>>> import numpy as np
>>> np.set_printoptions(precision=3, suppress=True, linewidth=120, sign=" ")
>>> basis = np.array([[0, -2, 0, 2, -2],
...     [-2, 0, -1, 1, -2],
...     [-1, 1, -1, -1, -2],
...     [-1, 2, -1, 0, 1],
...     [-2, 0, 2, 1, -2]])
>>> rng = np.random.default_rng(26)
>>> arr = (rng.random((20, 5)) < 0.25) @ basis
>>> arr
array([[-3,  1, -2,  0, -4],
       [-3,  1,  1,  0, -4],
       [-2,  0,  2,  1, -2],
       [ 0,  0,  0,  0,  0],
       [ 0, -2,  0,  2, -2],
       [-1, -1, -1,  1, -4],
       [-1,  1, -1, -1, -2],
       [-1,  1, -1, -1, -2],
       [-3,  1, -2,  0, -4],
       [-1,  2, -1,  0,  1],
       [ 0,  0,  0,  0,  0],
       [ 0,  0,  0,  0,  0],
       [-3,  1, -2,  0, -4],
       [-2,  0,  2,  1, -2],
       [-4, -2,  1,  4, -6],
       [-1,  1, -1, -1, -2],
       [-1,  1, -1, -1, -2],
       [-2,  0, -1,  1, -2],
       [ 0,  0,  0,  0,  0],
       [-3,  2,  1,  1, -1]])
>>> np.linalg.norm(arr, axis=0)
array([  8.888,   5.   ,   5.477,   5.385,  12.247])
>>> round(np.linalg.norm(arr, 1), 3), round(np.linalg.norm(arr, np.inf), 3)
(np.float64(44.0), np.float64(17.0))
>>> arr[15] @ arr[11]
np.int64(0)
>>> np.round(np.linalg.norm(arr[15], 1), 3), round(np.linalg.norm(arr[15], np.inf), 3)
(np.float64(6.0), np.float64(2.0))
>>> Xs = (arr - arr.mean(axis=0)) / arr.std(axis=0)
>>> Xs.std(axis=0)
array([ 1.,  1.,  1.,  1.,  1.])
>>> np.argwhere(np.abs(Xs) > 2)
array([[  4,   1],
       [ 14,   1],
       [ 14,   3],
       [ 14,   4]])
>>> coef = np.linalg.lstsq(np.delete(Xs, 3, axis=1), Xs[:, 3])[0]
>>> np.abs(coef).argmax()
np.int64(0)
>>> np.round(1 - np.var(Xs[:, 3] - np.delete(Xs, 3, axis=1) @ coef), 3)
np.float64(0.935)
>>> E = np.loadtxt("run4.csv", delimiter=",")
>>> E
array([[  0.785,   3.239,   6.514,  15.625,   2.148,  -2.524,  -2.236],
       [ -0.677,   0.159,  -0.399,   8.706, -16.715,  -1.16 ,   4.641],
       [  0.275,   3.875,  -3.027,  21.53 ,  -1.073,   0.995,   3.943],
       [  2.496,  -2.597,  -0.286, -18.803,  -7.028,   0.185,  -1.046],
       [ -1.286,  -3.014,   5.195,  -3.883,  -0.095,   1.974,  -5.313],
       [ -1.473,  -0.263,  -0.414,  13.79 ,  -4.101,  -1.41 ,   3.475],
       [ -0.395,  -0.529,  -3.869,   6.538,   5.278,   2.029,  -1.522],
       [  0.862,   1.203,   4.834,  -1.265,   8.203,   0.679,  -5.248],
       [  2.017,   0.454,   0.193,  -3.838,  -4.163,  -0.286,  -0.806],
       [ -1.59 ,   3.591,  -0.781, -17.55 ,  -3.14 ,  -1.507,  -4.569],
       [ -1.503,   0.636,   2.461, -24.993,  -3.014,  -2.167,  -2.222],
       [ -0.426,  -3.652,  -0.686,   4.156,   8.223,  -0.399,  -1.577],
       [  0.62 ,  -4.665,   3.25 , -24.299,  -2.28 ,  -0.695,  -1.14 ],
       [  0.15 ,   3.87 ,   1.566,  11.422, -16.942,   0.52 ,   1.31 ],
       [ -3.281,  -3.597,  -3.518,  -8.052,   3.851,   2.306,   1.617],
       [ -0.177,  -7.828,  -1.327,   5.205,  -2.816,   0.847,  -2.088],
       [ -0.757,   5.192,  -3.898, -16.994,   6.678,   0.031,   0.135],
       [  0.393,   8.086,  -3.71 , -10.624,  -3.47 ,  -1.705,   2.545],
       [  2.237,   3.29 ,  -5.977,  16.599,  -1.374,  -0.003,  -0.914],
       [  2.094,   6.543,  -4.312,  15.275,  -6.659,  -0.854,   0.883],
       [ -0.384,   5.27 ,  -0.815,   5.666,  -5.28 ,  -0.408,   2.74 ],
       [ -1.658,   6.466,  -4.372,   1.3  ,  -0.839,   0.948,   4.67 ],
       [ -0.974,  -5.139,  -0.269,  12.588,  -2.494,  -0.748,   0.161]])
>>> proj = E @ np.linalg.solve(E.T @ E, E.T)
>>> round(float(np.trace(proj)), 3)
7.0
>>> np.linalg.matrix_rank(np.eye(23) - proj)
np.int64(16)
>>> r0, r1 = E[19], E[17]
>>> round(r0 @ r1, 3)
np.float64(-65.744)
>>> p = (r0 @ r1) / (r0 @ r0) * r0
>>> round(float((r1 - p) @ r0), 3)
0.0
>>> B = np.c_[E[:, :2] @ np.array([[0, 1], [3, 0]]), np.array([-1, 2, -2, 2, 0, -1, 2, 1, -3, 4, -1, 1, 3, -2, 2, -5, -5, 0, 0, -1, -1, 4, 1])]
>>> B
array([[  9.717,   0.785,  -1.   ],
       [  0.477,  -0.677,   2.   ],
       [ 11.625,   0.275,  -2.   ],
       [ -7.791,   2.496,   2.   ],
       [ -9.042,  -1.286,   0.   ],
       [ -0.789,  -1.473,  -1.   ],
       [ -1.587,  -0.395,   2.   ],
       [  3.609,   0.862,   1.   ],
       [  1.362,   2.017,  -3.   ],
       [ 10.773,  -1.59 ,   4.   ],
       [  1.908,  -1.503,  -1.   ],
       [-10.956,  -0.426,   1.   ],
       [-13.995,   0.62 ,   3.   ],
       [ 11.61 ,   0.15 ,  -2.   ],
       [-10.791,  -3.281,   2.   ],
       [-23.484,  -0.177,  -5.   ],
       [ 15.576,  -0.757,  -5.   ],
       [ 24.258,   0.393,   0.   ],
       [  9.87 ,   2.237,   0.   ],
       [ 19.629,   2.094,  -1.   ],
       [ 15.81 ,  -0.384,  -1.   ],
       [ 19.398,  -1.658,   4.   ],
       [-15.417,  -0.974,   1.   ]])
>>> np.round(np.linalg.lstsq(E, B[:, 0])[0], 3) + 0
array([ 0.,  3.,  0.,  0.,  0.,  0.,  0.])
>>> np.linalg.norm(np.linalg.qr(E)[0].T @ B, axis=0) ** 2 / ((B ** 2).sum(axis=0) + 1e-12)
array([ 1.   ,  1.   ,  0.086])
>>> np.round(np.linalg.norm(B - E @ np.linalg.lstsq(E, B)[0], axis=0), 3) + 0
array([  0.   ,   0.   ,  10.987])
